In [1]: import numpy as np

In [2]: from numpy import linalg as LA

In [3]: np.set_printoptions(precision=2, suppress=True, linewidth=140)

In [4]: rd = lambda a: np.round(a, 2) + 0

In [5]: out = np.array([[2, 3, 2, 2, 3, 0]])

In [6]: mat = out.T @ out

In [7]: mat
Out[7]: 
array([[4, 6, 4, 4, 6, 0],
       [6, 9, 6, 6, 9, 0],
       [4, 6, 4, 4, 6, 0],
       [4, 6, 4, 4, 6, 0],
       [6, 9, 6, 6, 9, 0],
       [0, 0, 0, 0, 0, 0]])

In [8]: # column 2 repeats column 0

In [9]: Uu, sv, Vt = LA.svd(mat)

In [10]: rd(sv)
Out[10]: array([30.,  0.,  0.,  0.,  0.,  0.])

In [11]: np.argmax(sv[:-1] / (sv[1:] + 1e-6)) + 1
Out[11]: np.int64(1)

In [12]: out = Uu[:, :1] @ np.diag(sv[:1]) @ Vt[:1]

In [13]: LA.matrix_rank(mat, rtol=0.05)
Out[13]: np.int64(1)

In [14]: LA.matrix_rank(out)
Out[14]: np.int64(1)

In [15]: LA.lstsq(mat[:-1].T, mat[-1])[2]
Out[15]: np.int32(1)

In [16]: np.allclose(mat[:-1].T @ LA.lstsq(mat[:-1].T, mat[-1])[0], mat[-1])
Out[16]: True

In [17]: np.unique(mat.round(6), axis=0).shape
Out[17]: (3, 6)

In [18]: rk = LA.matrix_rank(mat)

In [19]: rk
Out[19]: np.int64(1)

In [20]: ns = LA.svd(mat)[2][rk:].T

In [21]: np.allclose(mat @ ns, 0)
Out[21]: True

In [22]: [int(LA.matrix_rank(np.delete(mat, i, axis=0))) for i in range(6)]
Out[22]: [1, 1, 1, 1, 1, 1]

In [23]: W0 = np.loadtxt("sample13.csv", delimiter=",")

In [24]: W0
Out[24]: 
array([[ 5.,  0.,  0.],
       [ 0.,  0., -2.],
       [ 0., -3.,  0.]])

In [25]: q, r_ = LA.qr(W0)

In [26]: q
Out[26]: 
array([[ 1.,  0.,  0.],
       [-0.,  0.,  1.],
       [-0.,  1.,  0.]])

In [27]: q @ r_
Out[27]: 
array([[ 5.,  0.,  0.],
       [ 0.,  0., -2.],
       [ 0., -3.,  0.]])

In [28]: r_
Out[28]: 
array([[ 5.,  0.,  0.],
       [ 0., -3.,  0.],
       [ 0.,  0., -2.]])

In [29]: abs(r_[0, 0]), rd(LA.norm(W0[:, 0]))
Out[29]: (np.float64(5.0), np.float64(5.0))

In [30]: np.abs(np.diag(r_))
Out[30]: array([5., 3., 2.])

In [31]: out = np.array([[0, -2, 1], [0, 2, 3], [3, 1, 3]])

In [32]: np.einsum("ik,kj->ij", W0, out)
Out[32]: 
array([[  0., -10.,   5.],
       [ -6.,  -2.,  -6.],
       [  0.,  -6.,  -9.]])

In [33]: np.einsum("ij->j", W0)
Out[33]: array([ 5., -3., -2.])

In [34]: LA.matrix_rank(np.vstack([W0, out.T]))
Out[34]: np.int64(3)

In [35]: W0 @ out
Out[35]: 
array([[  0., -10.,   5.],
       [ -6.,  -2.,  -6.],
       [  0.,  -6.,  -9.]])

In [36]: vals, vecs = LA.eigh(mat)

In [37]: x = np.array([2, 1, -1, -1, 0, -1])

In [38]: np.abs(mat).sum(axis=1).max(), rd(np.abs(vals).max())
Out[38]: (np.int64(36), np.float64(30.0))

In [39]: rd(x @ mat @ x / (x @ x)), rd(vals[0]), rd(vals[-1])
Out[39]: (np.float64(1.12), np.float64(0.0), np.float64(30.0))

In [40]: x @ mat @ x
Out[40]: np.int64(9)

In [41]: (np.sign(vecs[:, -1].round(6)) == np.sign(vecs[0, -1].round(6))).astype(int)
Out[41]: array([1, 1, 1, 1, 1, 0])

In [42]: rd(vecs * np.abs(vals) @ vecs.T)
Out[42]: 
array([[4., 6., 4., 4., 6., 0.],
       [6., 9., 6., 6., 9., 0.],
       [4., 6., 4., 4., 6., 0.],
       [4., 6., 4., 4., 6., 0.],
       [6., 9., 6., 6., 9., 0.],
       [0., 0., 0., 0., 0., 0.]])

In [43]: E = np.load("run15.npy")

In [44]: E
Out[44]: 
array([[3, 1, 3, 1],
       [0, 3, 0, 3],
       [3, 1, 3, 1],
       [0, 3, 0, 3]])

In [45]: LA.lstsq(E[:-1].T, E[-1])[2]
Out[45]: np.int32(2)

In [46]: x = np.array([6, -8, -6, -2])

In [47]: LA.norm(E @ x) <= LA.norm(E, 2) * LA.norm(x) + 1e-9
Out[47]: np.True_

In [48]: np.einsum("ij,j->i", E, x)
Out[48]: array([-10, -30, -10, -30])

In [49]: E @ (2 * x)
Out[49]: array([-20, -60, -20, -60])

In [50]: E @ x
Out[50]: array([-10, -30, -10, -30])

In [51]: Uu, sv, Vt = LA.svd(E)

In [52]: vecs = Vt[:(sv > 1e-8).sum()]

In [53]: rng = np.random.default_rng(6385)

In [54]: x = E[0] + 3 * E[1] + rng.integers(2) * np.eye(4)[0]

In [55]: x
Out[55]: array([ 3., 10.,  3., 10.])

In [56]: rd(np.diag(vecs.T @ vecs))
Out[56]: array([0.5, 0.5, 0.5, 0.5])

In [57]: rd(LA.norm(x - vecs.T @ vecs @ x))
Out[57]: np.float64(0.0)

In [58]: LA.matrix_rank(np.vstack([E, x]))
Out[58]: np.int64(2)

In [59]: rd(np.abs(LA.eigvals(E)).max())
Out[59]: np.float64(6.0)
